$ ipython --no-banner

In [1]: import numpy as np

In [2]: np.set_printoptions(suppress=True, linewidth=200)

In [3]: J = np.load("out8.npy")

In [4]: J
Out[4]: 
array([[ -2,   0,  -1,   3,   0],
       [  2,  -1,  -2,  -2,   1],
       [  8,  -5, -11,  -7,   5]])

In [5]: np.linalg.lstsq(J[:-1].T, J[-1])[2]
Out[5]: np.int32(2)

In [6]: W1 = np.array([[-1, 1, 0], [-1, 3, -2], [0, 1, 2], [-2, 3, -2], [1, 1, -3]])

In [7]: c = np.array([9, 7, -3])

In [8]: H = np.maximum(J @ W1 + c, 0)

In [9]: (H > 0).astype(int)
Out[9]: 
array([[1, 1, 0],
       [1, 0, 0],
       [1, 0, 0]])

In [10]: np.round((H > 0).mean(axis=0), 2)
Out[10]: array([1.  , 0.33, 0.  ])

In [11]: H
Out[11]: 
array([[ 5, 13,  0],
       [13,  0,  0],
       [25,  0,  0]])

In [12]: np.linalg.matrix_rank(H)
Out[12]: np.int64(2)

In [13]: basis = np.array([[1, 1, 0], [2, 2, 0], [1, 2, 2]])

In [14]: H @ basis
Out[14]: 
array([[31, 31,  0],
       [13, 13,  0],
       [25, 25,  0]])

In [15]: W1 @ basis
Out[15]: 
array([[ 1,  1,  0],
       [ 3,  1, -4],
       [ 4,  6,  4],
       [ 2,  0, -4],
       [ 0, -3, -6]])

In [16]: x0 = np.array([0, -2, -2, -1, 1])

In [17]: a = np.maximum(J @ x0, 0)

In [18]: np.round(np.tanh(J @ x0), 2)
Out[18]: array([-0.76,  1.  ,  1.  ])

In [19]: J.T @ a
Out[19]: array([ 370, -229, -502, -326,  229])

In [20]: J * (a > 1e-9)[:, None]
Out[20]: 
array([[  0,   0,   0,   0,   0],
       [  2,  -1,  -2,  -2,   1],
       [  8,  -5, -11,  -7,   5]])

In [21]: np.flatnonzero(a > 1e-9)
Out[21]: array([1, 2])

In [22]: r0 = np.array([-1, -3])

In [23]: np.convolve(J[2], r0)
Out[23]: array([ -8, -19,  26,  40,  16, -15])

In [24]: np.array([np.convolve(row, r0, "same") for row in J])
Out[24]: 
array([[  2,   6,   1,   0,  -9],
       [ -2,  -5,   5,   8,   5],
       [ -8, -19,  26,  40,  16]])

In [25]: np.cross(J[2, :3], J[0, :3])
Out[25]: array([  5,  30, -10])

In [26]: rank = np.linalg.matrix_rank(J)

In [27]: rank
Out[27]: np.int64(2)

In [28]: ns = np.linalg.svd(J)[2][rank:].T

In [29]: np.round(J @ ns, 2) + 0
Out[29]: 
array([[0., 0., 0.],
       [0., 0., 0.],
       [0., 0., 0.]])

In [30]: [int(np.linalg.matrix_rank(J[:, :j + 1])) for j in range(5)]
Out[30]: [1, 2, 2, 2, 2]

In [31]: np.round(ns @ ns.T, 2)
Out[31]: 
array([[ 0.64,  0.09,  0.09,  0.45, -0.09],
       [ 0.09,  0.89, -0.27, -0.03,  0.11],
       [ 0.09, -0.27,  0.23,  0.14,  0.27],
       [ 0.45, -0.03,  0.14,  0.35,  0.03],
       [-0.09,  0.11,  0.27,  0.03,  0.89]])

In [32]: W0 = np.loadtxt("run8.csv", delimiter=",")

In [33]: W0
Out[33]: 
array([[-0.9 , -0.4 ,  1.83,  1.  , -1.7 ],
       [ 0.  , -0.4 ,  0.17, -0.1 ,  1.1 ],
       [-1.  , -1.2 ,  2.34,  0.2 ,  1.  ],
       [ 1.1 ,  0.5 , -2.6 , -0.1 ,  1.  ],
       [-0.6 , -1.9 ,  1.11,  0.  ,  0.7 ],
       [ 0.2 , -0.6 , -1.08, -1.  ,  1.5 ],
       [-0.8 , -0.3 ,  1.95,  1.  ,  2.  ],
       [-1.3 , -1.3 ,  2.48,  0.3 , -1.9 ],
       [ 1.5 , -0.3 , -3.31,  1.2 , -0.4 ],
       [-0.6 ,  1.1 ,  1.67,  0.1 , -1.  ],
       [ 1.8 , -0.8 , -3.2 , -0.4 ,  0.6 ],
       [-0.2 ,  1.4 ,  0.39,  0.6 ,  0.3 ],
       [-1.2 ,  0.4 ,  2.32, -0.7 , -0.5 ],
       [-0.1 ,  1.7 ,  0.6 ,  0.  , -0.7 ],
       [-2.6 , -1.  ,  5.48,  0.  ,  0.3 ],
       [-1.7 , -0.2 ,  2.94,  0.4 ,  0.2 ],
       [ 0.5 ,  0.5 , -1.  , -0.4 , -0.4 ],
       [ 1.3 ,  1.4 , -2.33,  0.  , -1.1 ],
       [ 0.1 , -0.3 , -0.09,  1.  , -2.5 ],
       [ 1.4 , -0.4 , -2.57,  1.2 , -0.5 ],
       [ 0.7 ,  0.3 , -1.73,  0.3 ,  2.3 ],
       [-0.4 ,  1.9 ,  0.39,  0.7 ,  0.  ],
       [-0.8 , -0.3 ,  1.68, -0.5 ,  0.  ],
       [-1.1 , -0.9 ,  2.25, -1.5 , -0.4 ],
       [-0.2 ,  0.4 , -0.13,  0.  ,  0.1 ],
       [ 1.1 ,  0.9 , -2.02,  0.2 ,  0.1 ],
       [ 1.6 ,  0.4 , -3.23,  0.6 , -0.9 ],
       [-1.6 ,  0.4 ,  3.28,  0.3 , -0.4 ],
       [ 0.3 , -2.1 , -0.38, -0.5 , -0.8 ],
       [-1.1 ,  1.6 ,  2.6 , -1.  , -0.9 ],
       [ 0.8 ,  0.7 , -1.95,  0.7 , -1.4 ],
       [ 1.6 , -0.1 , -3.66,  1.5 , -1.1 ],
       [ 1.3 ,  0.1 , -2.82,  1.5 ,  1.1 ]])

In [34]: x0 = np.array([0, -1, -2, -3, -2])

In [35]: rhs = W0 @ x0

In [36]: np.round(np.linalg.pinv(W0) @ W0, 2) + 0
Out[36]: 
array([[1., 0., 0., 0., 0.],
       [0., 1., 0., 0., 0.],
       [0., 0., 1., 0., 0.],
       [0., 0., 0., 1., 0.],
       [0., 0., 0., 0., 1.]])

In [37]: np.round(np.linalg.solve(W0.T @ W0, W0.T @ rhs), 2) + 0
Out[37]: array([ 0., -1., -2., -3., -2.])

In [38]: rng = np.random.default_rng(8)

In [39]: rhs = rhs + 0.1 * rng.normal(size=33)

In [40]: rhs.round(2)
Out[40]: 
array([ -3.03,  -1.97,  -6.22,   2.96,  -1.95,   2.74, -10.7 ,  -0.67,   4.22,  -2.6 ,   7.28,  -4.59,  -1.85,  -1.35, -10.63,  -7.22,   3.5 ,   5.6 ,   2.4 ,   2.91,  -2.3 ,  -4.75,  -1.72,   1.74,
        -0.35,   2.32,   6.04,  -7.04,   5.78,  -1.84,   3.81,   4.9 ,  -1.17])

In [41]: c, *_ = np.linalg.lstsq(W0, rhs)

In [42]: c.round(2)
Out[42]: array([ 0.06, -0.94, -1.97, -3.05, -2.01])

In [43]: np.round(np.linalg.norm(rhs - W0 @ c), 2)
Out[43]: np.float64(0.48)

In [44]: c.round()
Out[44]: array([ 0., -1., -2., -3., -2.])

In [45]: np.round(W0.T @ (rhs - W0 @ c), 2) + 0
Out[45]: array([0., 0., 0., 0., 0.])
